$ python3 -q
>>> import numpy as np
>>> np.set_printoptions(precision=3, suppress=True, linewidth=120, floatmode="fixed")
>>> def rd(a):
...     return np.round(a, 3) + 0
... 
>>> mat = np.load("m.npy")
>>> print(mat)
[[12  2  2]
 [ 3 16  1]
 [ 3  1 15]]
>>> B = np.array([[-1, -2, 1], [2, 5, -4]])
>>> C = np.kron(B, mat)
>>> print(C.shape)
(6, 9)
>>> print(np.linalg.matrix_rank(C))
6
>>> print(rd(np.linalg.norm(C, 2)), rd(np.linalg.norm(B, 2) * np.linalg.norm(mat, 2)))
131.803 131.803
>>> print(C)
[[-12  -2  -2 -24  -4  -4  12   2   2]
 [ -3 -16  -1  -6 -32  -2   3  16   1]
 [ -3  -1 -15  -6  -2 -30   3   1  15]
 [ 24   4   4  60  10  10 -48  -8  -8]
 [  6  32   2  15  80   5 -12 -64  -4]
 [  6   2  30  15   5  75 -12  -4 -60]]
>>> x0 = np.array([2, 3, 2])
>>> rhs = mat @ x0
>>> print(rhs)
[34 56 39]
>>> print(rd(np.linalg.solve(mat.T, mat[0])))
[1.000 0.000 0.000]
>>> print(rd(np.linalg.solve(mat, mat[:, 0])))
[1.000 0.000 0.000]
>>> x0 = np.array([2, 0, 0])
>>> rhs = mat @ x0
>>> b, lr = np.zeros(3), 1 / np.linalg.norm(mat, 2) ** 2
>>> for i in range(5):
...     b -= lr * mat.T @ (mat @ b - rhs)
...     if i % 1 == 0: print(i, round(np.linalg.norm(mat @ b - rhs), 3))
... 
0 12.269
1 8.614
2 6.061
3 4.268
4 3.005
>>> print(rd(b))
[1.743 0.096 0.117]
>>> C = np.array([[0, 0, 5], [0, 5, 1]])
>>> rng = np.random.default_rng(8925)
>>> M = rng.normal(size=(18, 2)) @ C + np.array([-3, -2, -2])
>>> print(rd(M))
[[ -3.000   0.708  -2.225]
 [ -3.000  -7.934  -9.536]
 [ -3.000   5.457  -9.781]
 [ -3.000   1.999   0.184]
 [ -3.000  -8.194 -10.473]
 [ -3.000  -4.590  -1.186]
 [ -3.000  -9.705 -13.650]
 [ -3.000  -0.449  10.372]
 [ -3.000  -1.500  -0.187]
 [ -3.000  -3.356  -1.248]
 [ -3.000   1.917   0.835]
 [ -3.000  -7.179  -4.951]
 [ -3.000 -14.580  -3.668]
 [ -3.000  -2.256   4.302]
 [ -3.000   1.038  -3.465]
 [ -3.000  -2.150  -9.351]
 [ -3.000  -4.839  -2.796]
 [ -3.000  -3.655  -1.576]]
>>> P = M @ np.linalg.solve(M.T @ M, M.T)
>>> print(np.allclose(P @ P, P))
True
>>> print(rd(np.linalg.eigvalsh(P)))
[0.000 0.000 0.000 0.000 0.000 0.000 0.000 0.000 0.000 0.000 0.000 0.000 0.000 0.000 0.000 1.000 1.000 1.000]
>>> print(rd(P @ M[:, 1]))
[  0.708  -7.934   5.457   1.999  -8.194  -4.590  -9.705  -0.449  -1.500  -3.356   1.917  -7.179 -14.580  -2.256
   1.038  -2.150  -4.839  -3.655]
>>> W0 = np.load("data.npy")
>>> print(W0)
[[ 9  0  0  0]
 [ 0  3  0  0]
 [ 0  0 -3  0]
 [ 0  0  0 -1]]
>>> # symmetric, so the eigenvalues are real
>>> print(np.allclose(mat, mat.T))
False
>>> print(rd(np.linalg.det(mat)))
2694.0
>>> print(np.linalg.matrix_power(mat, 4))
[[34086 26374 23874]
 [39561 75584 23187]
 [35811 23187 59897]]
>>> print(np.trace(mat))
43
>>> print((mat - mat.T) / 2)
[[ 0.000 -0.500 -0.500]
 [ 0.500  0.000  0.000]
 [ 0.500  0.000  0.000]]
>>> print(rd(np.sort(np.abs(np.linalg.eigvals(mat)))))
[10.106 14.464 18.430]
>>> t = np.deg2rad(30)
>>> arr = np.eye(3)
>>> arr[np.ix_([1, 0], [1, 0])] = [[np.cos(t), -np.sin(t)], [np.sin(t), np.cos(t)]]
>>> print(rd(arr))
[[ 0.866  0.500  0.000]
 [-0.500  0.866  0.000]
 [ 0.000  0.000  1.000]]
>>> idx = rng.permutation(3)
>>> print(idx)
[2 0 1]
>>> B = arr[idx][:, idx]
>>> print(np.allclose(B, arr))
False
>>> print(rd(np.trace(B)))
2.732
>>> print(rd(np.linalg.det(B)), rd(np.linalg.det(arr[idx])))
1.0 1.0
>>> def softmax(z):
...     e = np.exp(z - z.max(axis=-1, keepdims=True))
...     return e / e.sum(axis=-1, keepdims=True)
... 
>>> print(rd(softmax(arr[2] + -2)))
[0.212 0.212 0.576]
>>> print(rd(softmax(arr[2])))
[0.212 0.212 0.576]
>>> print(rd(softmax(10 * arr[2])))
[0.000 0.000 1.000]
>>> S = arr @ arr.T / np.sqrt(3)
>>> print(softmax(S).round(6).argmax(axis=1))
[0 1 2]
>>> print(rd(softmax(S + np.triu(np.full(S.shape, -np.inf), 1))))
[[1.000 0.000 0.000]
 [0.360 0.640 0.000]
 [0.264 0.264 0.471]]
>>> print(rd(softmax(S)[2] @ arr))
[0.097 0.361 0.471]
>>> K = np.load("test17.npy")
>>> print(K)
[[18  9  0 -9]
 [ 9  5  0 -5]
 [ 0  0  0  0]
 [-9 -5  0  5]]
>>> left, s, Vh = np.linalg.svd(K)
>>> print(np.argmax(s[:-1] / (s[1:] + 1e-6)) + 1)
2
>>> print(rd(s))
[27.342  0.658  0.000  0.000]
>>> B = left[:, :2] @ np.diag(s[:2]) @ Vh[:2]
>>> print(rd(B))
[[18.000  9.000  0.000 -9.000]
 [ 9.000  5.000  0.000 -5.000]
 [ 0.000  0.000  0.000  0.000]
 [-9.000 -5.000  0.000  5.000]]
>>> print(rd(np.abs(K - B).max()))
0.0
>>> print(rd(np.linalg.norm(K - B, 2)), rd(s[2]))
0.0 0.0
>>> print(rd(np.linalg.norm(K - B) / np.linalg.norm(K)))
0.0
>>> print(np.linalg.matrix_rank(K, rtol=0.05))
1
>>> F = -3 * np.eye(4) + np.eye(4, k=1)
>>> print(F)
[[-3.000  1.000  0.000  0.000]
 [ 0.000 -3.000  1.000  0.000]
 [ 0.000  0.000 -3.000  1.000]
 [ 0.000  0.000  0.000 -3.000]]
>>> print(np.kron(np.eye(2, dtype=int), F))
[[-3.000  1.000  0.000  0.000 -0.000  0.000  0.000  0.000]
 [ 0.000 -3.000  1.000  0.000  0.000 -0.000  0.000  0.000]
 [ 0.000  0.000 -3.000  1.000  0.000  0.000 -0.000  0.000]
 [ 0.000  0.000  0.000 -3.000  0.000  0.000  0.000 -0.000]
 [-0.000  0.000  0.000  0.000 -3.000  1.000  0.000  0.000]
 [ 0.000 -0.000  0.000  0.000  0.000 -3.000  1.000  0.000]
 [ 0.000  0.000 -0.000  0.000  0.000  0.000 -3.000  1.000]
 [ 0.000  0.000  0.000 -0.000  0.000  0.000  0.000 -3.000]]
>>> print(np.einsum("ij,ji->", F, F))
36.0
>>> print(rd(np.linalg.det(2 * F)), rd(np.linalg.det(F)))
1296.0 81.0
>>> print(rd(np.linalg.det(F[::-1])))
81.0
